>>> import numpy as np
>>> np.set_printoptions(precision=2, suppress=True, linewidth=200, floatmode="fixed")
>>> W0 = np.loadtxt("run4.csv", delimiter=",")
>>> W0
array([[ 0.00, -3.00,  3.00, -1.00, -1.00, -4.00,  4.00],
       [ 3.00,  0.00,  0.00,  2.00,  2.00, -2.00,  3.00],
       [-3.00,  0.00,  0.00,  0.00, -1.00, -1.00, -4.00],
       [ 1.00, -2.00,  0.00,  0.00, -1.00,  2.00,  0.00],
       [ 1.00, -2.00,  1.00,  1.00,  0.00, -1.00, -2.00],
       [ 4.00,  2.00,  1.00, -2.00,  1.00,  0.00,  1.00],
       [-4.00, -3.00,  4.00,  0.00,  2.00, -1.00,  0.00]])
>>> # skew, so no eigenvalue has a real part
>>> left, sig, vt = np.linalg.svd(W0)
>>> np.argmax(sig[:-1] / (sig[1:] + 1e-6)) + 1
np.int64(6)
>>> sig.round(2) + 0
array([8.70, 8.70, 3.73, 3.73, 3.52, 3.52, 0.00])
>>> M2 = left[:, :6] @ np.diag(sig[:6]) @ vt[:6]
>>> np.round(np.abs(W0 - M2).max(), 2)
np.float64(0.0)
>>> M = np.load("mat.npy")
>>> print(M.round(2) + 0)
[[ 21.28  25.33  25.08  25.23  13.33  -5.68  15.30  11.75]
 [ 15.38  19.64  17.63  18.86   8.07  -3.11   9.81   9.56]
 [  7.89  11.74   8.48  10.56   2.25  -0.16   3.58   6.24]
 [  4.29   7.38   4.32   6.35   0.13   0.93   1.16   4.19]
 [  3.31   6.06   3.24   5.14  -0.28   1.14   0.64   3.52]
 [  1.92   3.99   1.78   3.34  -0.65   1.27   0.06   2.42]
 [ -0.03  -0.09  -0.03  -0.09   0.03  -0.09   0.00  -0.06]
 [ -0.28  -0.68  -0.42  -0.92   0.02  -1.03  -0.30  -0.43]
 [ -0.29  -0.70  -0.43  -0.95   0.01  -1.05  -0.32  -0.44]
 [ -1.08  -0.99  -2.12  -2.61  -1.76  -2.44  -2.52  -0.36]
 [ -1.48  -1.00  -2.95  -3.25  -2.75  -2.74  -3.63  -0.21]
 [ -2.80  -1.00  -5.58  -5.08  -5.90  -3.24  -7.03   0.32]
 [ -3.12  -1.01  -6.20  -5.49  -6.64  -3.30  -7.83   0.44]
 [ -3.54  -1.01  -7.01  -6.03  -7.61  -3.35  -8.86   0.60]
 [ -4.66  -1.05  -9.13  -7.41 -10.16  -3.42 -11.53   1.02]
 [ -6.29  -1.14 -12.16  -9.34 -13.76  -3.35 -15.29   1.60]
 [-10.70  -1.57 -20.14 -14.35 -23.17  -2.72 -25.00   3.03]
 [-10.96  -1.60 -20.61 -14.65 -23.72  -2.67 -25.56   3.11]
 [-13.81  -1.97 -25.66 -17.79 -29.61  -2.05 -31.60   3.95]
 [-13.96  -1.99 -25.93 -17.95 -29.92  -2.01 -31.91   3.99]]
>>> Ac = M - M.mean(axis=0)
>>> left, sig, vt = np.linalg.svd(Ac, full_matrices=False)
>>> np.abs(left[:, 0]).argmax()
np.int64(0)
>>> print(np.round(Ac.mean(axis=0), 2) + 0)
[0.00 0.00 0.00 0.00 0.00 0.00 0.00 0.00]
>>> np.round(sig ** 2 / (sig ** 2).sum(), 2) + 0
array([0.93, 0.06, 0.00, 0.00, 0.00, 0.00, 0.00, 0.00])
>>> print(np.searchsorted(np.cumsum(sig ** 2) / (sig ** 2).sum(), 0.9) + 1)
1
>>> W2 = M[[2, 5]].astype(float)
>>> for _ in range(4):
...     labels = np.linalg.norm(M[:, None] - W2, axis=-1).argmin(axis=1)
...     W2 = np.array([M[labels == j].mean(axis=0) for j in range(2)])
... 
>>> labels
array([0, 0, 0, 1, 1, 1, 1, 1, 1, 1, 1, 1, 1, 1, 1, 1, 1, 1, 1, 1])
>>> print(np.bincount(labels))
[ 3 17]
>>> np.abs(W2[1] - W2[0]).argmax()
np.int64(2)
>>> J = np.load("a.npy")
>>> J
array([[ 3,  3,  3,  3,  3,  3,  3,  3,  3,  3],
       [ 3,  6,  6,  6,  6,  6,  6,  6,  6,  6],
       [ 3,  6,  9,  9,  9,  9,  9,  9,  9,  9],
       [ 3,  6,  9, 12, 12, 12, 12, 12, 12, 12],
       [ 3,  6,  9, 12, 15, 15, 15, 15, 15, 15],
       [ 3,  6,  9, 12, 15, 18, 18, 18, 18, 18],
       [ 3,  6,  9, 12, 15, 18, 21, 21, 21, 21],
       [ 3,  6,  9, 12, 15, 18, 21, 24, 24, 24],
       [ 3,  6,  9, 12, 15, 18, 21, 24, 27, 27],
       [ 3,  6,  9, 12, 15, 18, 21, 24, 27, 30]])
>>> vec = np.array([0, 1, 2, 0, 2, 0, 0, 1, 2, 2])
>>> a = np.maximum(J @ vec, 0)
>>> np.flatnonzero(a > 1e-9)
array([0, 1, 2, 3, 4, 5, 6, 7, 8, 9])
>>> print(np.maximum(J @ vec, 0) - np.maximum(-J @ vec, 0))
[ 30  60  87 108 129 144 159 174 186 192]
>>> low = np.linalg.cholesky(J)
>>> low
array([[1.73, 0.00, 0.00, 0.00, 0.00, 0.00, 0.00, 0.00, 0.00, 0.00],
       [1.73, 1.73, 0.00, 0.00, 0.00, 0.00, 0.00, 0.00, 0.00, 0.00],
       [1.73, 1.73, 1.73, 0.00, 0.00, 0.00, 0.00, 0.00, 0.00, 0.00],
       [1.73, 1.73, 1.73, 1.73, 0.00, 0.00, 0.00, 0.00, 0.00, 0.00],
       [1.73, 1.73, 1.73, 1.73, 1.73, 0.00, 0.00, 0.00, 0.00, 0.00],
       [1.73, 1.73, 1.73, 1.73, 1.73, 1.73, 0.00, 0.00, 0.00, 0.00],
       [1.73, 1.73, 1.73, 1.73, 1.73, 1.73, 1.73, 0.00, 0.00, 0.00],
       [1.73, 1.73, 1.73, 1.73, 1.73, 1.73, 1.73, 1.73, 0.00, 0.00],
       [1.73, 1.73, 1.73, 1.73, 1.73, 1.73, 1.73, 1.73, 1.73, 0.00],
       [1.73, 1.73, 1.73, 1.73, 1.73, 1.73, 1.73, 1.73, 1.73, 1.73]])
>>> np.diag(low) ** 2
array([3.00, 3.00, 3.00, 3.00, 3.00, 3.00, 3.00, 3.00, 3.00, 3.00])
